% python3 -q
>>> import numpy as np
>>> np.set_printoptions(precision=2, suppress=True, linewidth=200, legacy="1.25")
>>> rd = lambda a: np.round(a, 2) + 0
>>> M = np.load("layer19.npy")
>>> M
array([[ -2,  -2,  -2,  -2,  -2,  -2],
       [ -2,  -4,  -4,  -4,  -4,  -4],
       [ -2,  -4,  -6,  -6,  -6,  -6],
       [ -2,  -4,  -6,  -8,  -8,  -8],
       [ -2,  -4,  -6,  -8, -10, -10],
       [ -2,  -4,  -6,  -8, -10, -12]])
>>> # symmetric, so the eigenvalues are real
>>> A2 = M / np.linalg.norm(M, axis=1, keepdims=True)
>>> cov = A2 @ A2.T
>>> np.argwhere(np.triu(np.abs(cov) > 0.95, 1))
array([[0, 1],
       [0, 2],
       [1, 2],
       [1, 3],
       [1, 4],
       [2, 3],
       [2, 4],
       [2, 5],
       [3, 4],
       [3, 5],
       [4, 5]])
>>> rd(cov[2])
array([0.96, 0.99, 1.  , 0.99, 0.98, 0.97])
>>> ev, vecs = np.linalg.eigh(M)
>>> rd(ev)
array([-34.41,  -3.98,  -1.55,  -0.89,  -0.64,  -0.53])
>>> (ev > 1e-8).sum(), (ev < -1e-8).sum()
(0, 6)
>>> [round(float(np.linalg.det(M[:i, :i])), 2) + 0 for i in range(1, 7)]
[-2.0, 4.0, -8.0, 16.0, -32.0, 64.0]
>>> J = np.load("m.npy")
>>> J
array([[-0.7,  0.5, -0.4, -0.8, -1.7],
       [ 0.7, -0.2,  0.1,  0. ,  0.7],
       [-0.3, -0.7,  2.5,  0.3, -0.9],
       [-0.3,  0.5, -1.4, -1.9, -1.2],
       [ 1.4,  0.7, -1.5, -0.1,  0.5]])
>>> f = np.array([-1, -1, 1, -1, 1])
>>> A2 = J + np.outer(f, np.eye(5)[2])
>>> np.linalg.matrix_rank(np.linalg.inv(A2) - np.linalg.inv(J), tol=1e-8)
1
>>> A2
array([[-0.7,  0.5, -1.4, -0.8, -1.7],
       [ 0.7, -0.2, -0.9,  0. ,  0.7],
       [-0.3, -0.7,  3.5,  0.3, -0.9],
       [-0.3,  0.5, -2.4, -1.9, -1.2],
       [ 1.4,  0.7, -0.5, -0.1,  0.5]])
>>> O, Rm = np.linalg.qr(J)
>>> rd(Rm)
array([[ 1.77,  0.31, -1.18,  0.51,  1.7 ],
       [ 0.  ,  1.19, -2.81, -1.5 , -0.96],
       [ 0.  ,  0.  , -1.16, -0.23,  1.08],
       [ 0.  ,  0.  ,  0.  ,  1.34,  0.95],
       [ 0.  ,  0.  ,  0.  ,  0.  , -0.02]])
>>> rd(np.einsum("ii->", J))
0.2
>>> np.kron(np.eye(2, dtype=int), J)
array([[-0.7,  0.5, -0.4, -0.8, -1.7, -0. ,  0. , -0. , -0. , -0. ],
       [ 0.7, -0.2,  0.1,  0. ,  0.7,  0. , -0. ,  0. ,  0. ,  0. ],
       [-0.3, -0.7,  2.5,  0.3, -0.9, -0. , -0. ,  0. ,  0. , -0. ],
       [-0.3,  0.5, -1.4, -1.9, -1.2, -0. ,  0. , -0. , -0. , -0. ],
       [ 1.4,  0.7, -1.5, -0.1,  0.5,  0. ,  0. , -0. , -0. ,  0. ],
       [-0. ,  0. , -0. , -0. , -0. , -0.7,  0.5, -0.4, -0.8, -1.7],
       [ 0. , -0. ,  0. ,  0. ,  0. ,  0.7, -0.2,  0.1,  0. ,  0.7],
       [-0. , -0. ,  0. ,  0. , -0. , -0.3, -0.7,  2.5,  0.3, -0.9],
       [-0. ,  0. , -0. , -0. , -0. , -0.3,  0.5, -1.4, -1.9, -1.2],
       [ 0. ,  0. , -0. , -0. ,  0. ,  1.4,  0.7, -1.5, -0.1,  0.5]])
>>> rd(np.linalg.eigvals(J))
array([ 2.91+0.j  , -1.54+0.j  , -0.58+0.79j, -0.58-0.79j, -0.01+0.j  ])
>>> np.einsum("ij,ji->", J, J)
10.24
>>> rd(np.linalg.det(J.T))
0.06
>>> rd(np.linalg.det(2 * J)), rd(np.linalg.det(J))
(1.95, 0.06)
>>> rng = np.random.default_rng(6978)
>>> A2 = J + rng.integers(-2, 3, (5, 4)) @ rng.integers(-2, 3, (4, 5))
>>> rd(A2)
array([[ -7.7,  -9.5,  -1.4,  -1.8,  -9.7],
       [ -8.3, -10.2,  -3.9,   2. ,  -7.3],
       [ -2.3,  -3.7,   0.5,   1.3,  -3.9],
       [  0.7,   1.5,  -4.4,  -1.9,  -0.2],
       [  0.4,  -5.3,  -1.5,  -6.1,  -3.5]])
>>> np.linalg.matrix_rank(A2 - J, tol=1e-8)
4
>>> rd(A2 - J)
array([[ -7., -10.,  -1.,  -1.,  -8.],
       [ -9., -10.,  -4.,   2.,  -8.],
       [ -2.,  -3.,  -2.,   1.,  -3.],
       [  1.,   1.,  -3.,   0.,   1.],
       [ -1.,  -6.,   0.,  -6.,  -4.]])
>>> np.abs(A2 - J).sum(axis=1)
array([27., 33., 11.,  6., 17.])
>>> arr = np.loadtxt("block17.csv", delimiter=",")
>>> arr
array([[0., 0., 0., 0., 1., 0., 0., 0., 0.],
       [0., 1., 0., 0., 0., 0., 0., 0., 0.],
       [0., 0., 0., 0., 0., 2., 0., 0., 0.],
       [0., 0., 0., 0., 0., 0., 0., 0., 1.],
       [0., 0., 3., 0., 0., 0., 0., 0., 0.],
       [0., 0., 0., 0., 0., 0., 0., 0., 0.],
       [0., 0., 0., 0., 0., 0., 0., 0., 0.],
       [0., 0., 0., 0., 0., 0., 0., 2., 0.],
       [0., 0., 0., 0., 0., 0., 2., 0., 0.]])
>>> left, sv, vt = np.linalg.svd(arr)
>>> vecs = vt[:(sv > 1e-8).sum()]
>>> x0 = arr[7] + -2 * arr[0] + rng.integers(2) * np.eye(9)[0]
>>> x0
array([ 1.,  0.,  0.,  0., -2.,  0.,  0.,  2.,  0.])
>>> np.linalg.matrix_rank(np.vstack([arr, x0]))
8
>>> rd(np.linalg.norm(x0 - vecs.T @ vecs @ x0))
1.0
>>> x0 = np.array([-8, -8, 2, -4, 5, 3, 8, 5, -7])
>>> a = np.maximum(arr @ x0, 0)
>>> a
array([ 5.,  0.,  6.,  0.,  6.,  0.,  0., 10., 16.])
>>> np.argsort(-np.linalg.norm(J, axis=0).round(6), kind="stable")[:3]
array([2, 4, 3])
>>> rd(np.abs(np.linalg.svd(J)[2][-1]))
array([0.16, 0.82, 0.36, 0.24, 0.34])
>>> np.linalg.matrix_rank(J, rtol=0.1)
4
>>> rd(np.linalg.norm(J, 2) / np.linalg.norm(J))
0.74
>>> round(np.log10(np.linalg.cond(J)))
3
>>> np.linalg.cond(J) > 100
True
>>> E = np.array([[-2.0, 0.0, 0.0, 0.0, 0.0],
...     [0.0, 2.0, -3.0, 3.0, -3.0],
...     [0.0, 0.0, -3.0, -2.0, 1.0],
...     [0.0, -2.0, -1.0, -1.0, 1.0],
...     [0.0, -1.0, 3.0, -1.0, 0.0]])
>>> A2 = np.linalg.inv(E)
>>> rd(np.linalg.det(E) * A2)
array([[ 38.,   0.,   0.,   0.,   0.],
       [  0.,  10., -12.,  42.,  12.],
       [  0.,   6.,   8.,  10.,  -8.],
       [  0.,   8.,  36., -12.,  40.],
       [  0.,  34.,  20.,   6.,  56.]])
>>> rd(np.linalg.cond(E))
7.05
>>> rd(A2)
array([[-0.5 ,  0.  ,  0.  ,  0.  ,  0.  ],
       [ 0.  , -0.13,  0.16, -0.55, -0.16],
       [ 0.  , -0.08, -0.11, -0.13,  0.11],
       [ 0.  , -0.11, -0.47,  0.16, -0.53],
       [ 0.  , -0.45, -0.26, -0.08, -0.74]])
>>> (np.abs(A2) > 1e-9).astype(int)
array([[1, 0, 0, 0, 0],
       [0, 1, 1, 1, 1],
       [0, 1, 1, 1, 1],
       [0, 1, 1, 1, 1],
       [0, 1, 1, 1, 1]])
>>> np.allclose(A2, E.T)
False
>>> rd(np.sort(np.abs(np.linalg.eigvals(A2))))
array([0.22, 0.34, 0.34, 0.5 , 1.  ])
>>> rd(np.trace(A2))
-1.32
>>> np.allclose(A2 @ A2.T, A2.T @ A2)
False
>>> rd((A2 - A2.T) / 2)
array([[ 0.  ,  0.  ,  0.  ,  0.  ,  0.  ],
       [ 0.  ,  0.  ,  0.12, -0.22,  0.14],
       [ 0.  , -0.12,  0.  ,  0.17,  0.18],
       [ 0.  ,  0.22, -0.17,  0.  , -0.22],
       [ 0.  , -0.14, -0.18,  0.22,  0.  ]])
>>> np.allclose(A2, A2.T)
False
>>> rd(np.linalg.matrix_power(A2, 4))
array([[0.06, 0.  , 0.  , 0.  , 0.  ],
       [0.  , 0.19, 0.13, 0.15, 0.33],
       [0.  , 0.  , 0.  , 0.  , 0.  ],
       [0.  , 0.2 , 0.14, 0.12, 0.34],
       [0.  , 0.4 , 0.27, 0.26, 0.67]])
>>> rd(A2 @ A2)
array([[ 0.25,  0.  ,  0.  ,  0.  ,  0.  ],
       [ 0.  ,  0.13,  0.27, -0.02,  0.44],
       [ 0.  , -0.01,  0.03,  0.03, -0.01],
       [ 0.  ,  0.27,  0.1 ,  0.19,  0.27],
       [ 0.  ,  0.42,  0.19,  0.33,  0.63]])
>>> idx = rng.permutation(5)
>>> idx
array([2, 0, 3, 4, 1])
>>> A2 = E[idx][:, idx]
>>> rd(np.linalg.det(A2)), rd(np.linalg.det(E[idx]))
(-76.0, -76.0)
>>> (E - E.T) / 2
array([[ 0. ,  0. ,  0. ,  0. ,  0. ],
       [ 0. ,  0. , -1.5,  2.5, -1. ],
       [ 0. ,  1.5,  0. , -0.5, -1. ],
       [ 0. , -2.5,  0.5,  0. ,  1. ],
       [ 0. ,  1. ,  1. , -1. ,  0. ]])
>>> np.allclose(E, E.T)
False
>>> E.inv()
Traceback (most recent call last):
  File "<python-input-71>", line 1, in <module>
    E.inv()
    ^^^^^
AttributeError: 'numpy.ndarray' object has no attribute 'inv'
>>> E @ E
array([[ 4.,  0.,  0.,  0.,  0.],
       [ 0.,  1., -9., 12., -6.],
       [ 0.,  3., 14.,  7., -5.],
       [ 0., -3., 13., -4.,  4.],
       [ 0.,  0., -5., -8.,  5.]])
>>> rd(np.sort(np.abs(np.linalg.eigvals(E))))
array([1.  , 2.  , 2.92, 2.92, 4.47])
>>> np.allclose(E @ E.T, E.T @ E)
False
>>> rd(np.linalg.det(E))
-76.0
>>> A2 = np.array([[0, 0, 0, 1, 1, 0, 3],
...     [0, 3, 2, 1, 3, 2, 0],
...     [0, 3, 0, 1, 3, 1, 1],
...     [1, 3, 1, 0, 2, 1, 0]])
>>> X = A2.T @ A2
>>> X
array([[ 1,  3,  1,  0,  2,  1,  0],
       [ 3, 27,  9,  6, 24, 12,  3],
       [ 1,  9,  5,  2,  8,  5,  0],
       [ 0,  6,  2,  3,  7,  3,  4],
       [ 2, 24,  8,  7, 23, 11,  6],
       [ 1, 12,  5,  3, 11,  6,  1],
       [ 0,  3,  0,  4,  6,  1, 10]])
>>> x0 = np.array([-1, 0, 2, 0, -2, 1, -2])
>>> a = np.maximum(X @ x0, 0)
>>> np.flatnonzero(a > 1e-9)
array([], dtype=int64)
>>> np.maximum(X @ (3 * x0), 0)
array([0, 0, 0, 0, 0, 0, 0])
>>> rd(np.tanh(X @ x0))
array([-0.96, -1.  , -0.96, -1.  , -1.  , -1.  , -1.  ])
>>> t3 = np.stack([X, -3 * X, X[::-1]])
>>> rd(np.linalg.norm(t3, axis=(1, 2)))
array([ 61.65, 184.96,  61.65])
>>> np.einsum("bij,cij->bc", t3, t3)
array([[  3801, -11403,   2647],
       [-11403,  34209,  -7941],
       [  2647,  -7941,   3801]])
>>> t3.sum(axis=0)
array([[ -2,  -3,  -2,   4,   2,  -1,  10],
       [ -5, -42, -13,  -9, -37, -18,  -5],
       [  0,   6,  -2,   3,   7,   1,   6],
       [  0,  -6,  -2,  -3,  -7,  -3,  -4],
       [ -3, -39, -11, -12, -38, -17, -12],
       [  1,   3,  -1,   0,   2,   0,   1],
       [  1,  -3,   1,  -8, -10,  -1, -20]])
>>> np.linalg.matrix_rank(t3.reshape(3, -1))
2
>>> np.linalg.matrix_rank(t3)
array([4, 4, 4])
>>> t3.shape
(3, 7, 7)
>>> rd(np.linalg.det(t3))
array([0., 0., 0.])
